$ ipython --no-banner

In [1]: import numpy as np

In [2]: import numpy.linalg as la

In [3]: np.set_printoptions(suppress=True, linewidth=200)

In [4]: rd = lambda a: np.round(a, 3) + 0

In [5]: rng = np.random.default_rng(175972)

In [6]: lab = rng.integers(0, 3, 3)

In [7]: E = (lab[:, None] == lab) * 3 + np.eye(3)

In [8]: E
Out[8]: 
array([[4., 0., 3.],
       [0., 4., 0.],
       [3., 0., 4.]])

In [9]: la.norm(E, axis=1).argmax()
Out[9]: np.int64(0)

In [10]: rd(la.norm(E, 1)), rd(la.norm(E, np.inf))
Out[10]: (np.float64(7.0), np.float64(7.0))

In [11]: rd(la.norm(E[2], 1)), rd(la.norm(E[2], np.inf))
Out[11]: (np.float64(7.0), np.float64(4.0))

In [12]: print(E[2] @ E[1])
0.0

In [13]: np.flatnonzero(la.matrix_power((E != 0) + (E.T != 0) + np.eye(3), 3)[2])
Out[13]: array([0, 2])

In [14]: (E != 0).astype(int)
Out[14]: 
array([[1, 0, 1],
       [0, 1, 0],
       [1, 0, 1]])

In [15]: rd(la.det(E[::-1]))
Out[15]: np.float64(-28.0)

In [16]: rd(la.eigvals(E).sum().real)
Out[16]: np.float64(12.0)

In [17]: rd(la.eigvals(E))
Out[17]: array([7., 1., 4.])

In [18]: other = E + rng.integers(-2, 3, (3, 2)) @ rng.integers(-2, 3, (2, 3))

In [19]: other
Out[19]: 
array([[ 6.,  0.,  2.],
       [-4.,  1.,  2.],
       [ 3.,  2.,  4.]])

In [20]: np.abs(other - E).sum(axis=1)
Out[20]: array([3., 9., 2.])

In [21]: other - E
Out[21]: 
array([[ 2.,  0., -1.],
       [-4., -3.,  2.],
       [ 0.,  2.,  0.]])

In [22]: la.matrix_rank(other - E, tol=1e-8)
Out[22]: np.int64(2)

In [23]: rd(la.svd(other - E, compute_uv=False))
Out[23]: array([5.805, 2.074, 0.   ])

In [24]: x = np.ones(3)

In [25]: for _ in range(3):
    ...:     x = E @ x
    ...:     x /= la.norm(x)
    ...:     print(round(x @ E @ x, 3))
    ...: 
6.579
6.848
6.949

In [26]: rd(la.eigvalsh(E)[-1])
Out[26]: np.float64(7.0)

In [27]: mat = np.load("sample13.npy")

In [28]: mat
Out[28]: 
array([[0, 0, 2],
       [0, 0, 1],
       [0, 0, 0]])

In [29]: # triangular

In [30]: U, sigma, Vt = la.svd(mat)

In [31]: np.argmax(sigma[:-1] / (sigma[1:] + 1e-6)) + 1
Out[31]: np.int64(1)

In [32]: other = U[:, :1] @ np.diag(sigma[:1]) @ Vt[:1]

In [33]: la.matrix_rank(other)
Out[33]: np.int64(1)

In [34]: lab = rng.integers(0, 2, 2)

In [35]: M = np.array([[-1, -2], [-3, -3]]) * (lab[:, None] == lab)

In [36]: M
Out[36]: 
array([[-1,  0],
       [ 0, -3]])

In [37]: # symmetric, so the eigenvalues are real

In [38]: ev, evecs = la.eigh(M)

In [39]: ev
Out[39]: array([-3., -1.])

In [40]: (ev > 1e-8).sum(), (ev < -1e-8).sum()
Out[40]: (np.int64(0), np.int64(2))

In [41]: np.abs(evecs[:, -1]).round(6).argmax()
Out[41]: np.int64(0)

In [42]: evecs.T @ M @ evecs
Out[42]: 
array([[-3.,  0.],
       [ 0., -1.]])

In [43]: U, sigma, Vt = la.svd(M, full_matrices=False)

In [44]: np.abs(Vt[0])
Out[44]: array([0., 1.])

In [45]: print(rd(sigma / sigma[0]))
[1.    0.333]

In [46]: U.T @ U
Out[46]: 
array([[1., 0.],
       [0., 1.]])

In [47]: print(rd(np.sqrt((sigma ** 2).sum())), rd(la.norm(M)))
3.162 3.162

In [48]: rd(la.norm(M, axis=1))
Out[48]: array([1., 3.])

In [49]: M.T @ M
Out[49]: 
array([[1, 0],
       [0, 9]])

In [50]: rd(la.norm(M, axis=0))
Out[50]: array([1., 3.])

In [51]: data = np.load("m.npy")

In [52]: data
Out[52]: 
array([[-2.975, -1.009,  0.116],
       [ 0.718,  0.296, -0.258],
       [-0.547, -0.194,  0.07 ],
       [ 1.091,  0.282, -0.013],
       [ 1.096,  0.342,  0.148],
       [-4.124, -1.426,  0.003],
       [-0.792, -0.165,  0.214],
       [-1.869, -0.569,  0.16 ],
       [ 2.373,  0.646,  0.018],
       [-0.481, -0.005,  0.194],
       [-0.738, -0.26 ,  0.078],
       [ 2.707,  0.911,  0.233],
       [-1.837, -0.668, -0.212],
       [ 0.009,  0.035, -0.156],
       [-0.589, -0.094, -0.068]])

In [53]: other = np.c_[data[:, :1] @ np.array([[-8]]), np.array([3, -2, -1, -1, 3, -5, 3, 4, 4, 4, -5, 5, 3, -5, -4])]

In [54]: other
Out[54]: 
array([[ 23.8  ,   3.   ],
       [ -5.744,  -2.   ],
       [  4.376,  -1.   ],
       [ -8.728,  -1.   ],
       [ -8.768,   3.   ],
       [ 32.992,  -5.   ],
       [  6.336,   3.   ],
       [ 14.952,   4.   ],
       [-18.984,   4.   ],
       [  3.848,   4.   ],
       [  5.904,  -5.   ],
       [-21.656,   5.   ],
       [ 14.696,   3.   ],
       [ -0.072,  -5.   ],
       [  4.712,  -4.   ]])

In [55]: rd(la.lstsq(data, other[:, 0])[0])
Out[55]: array([-8.,  0.,  0.])

In [56]: print(rd(la.norm(la.qr(data)[0].T @ other, axis=0) ** 2 / ((other ** 2).sum(axis=0) + 1e-12)))
[1.    0.348]

In [57]: la.matrix_rank(np.c_[data, other])
Out[57]: np.int64(4)
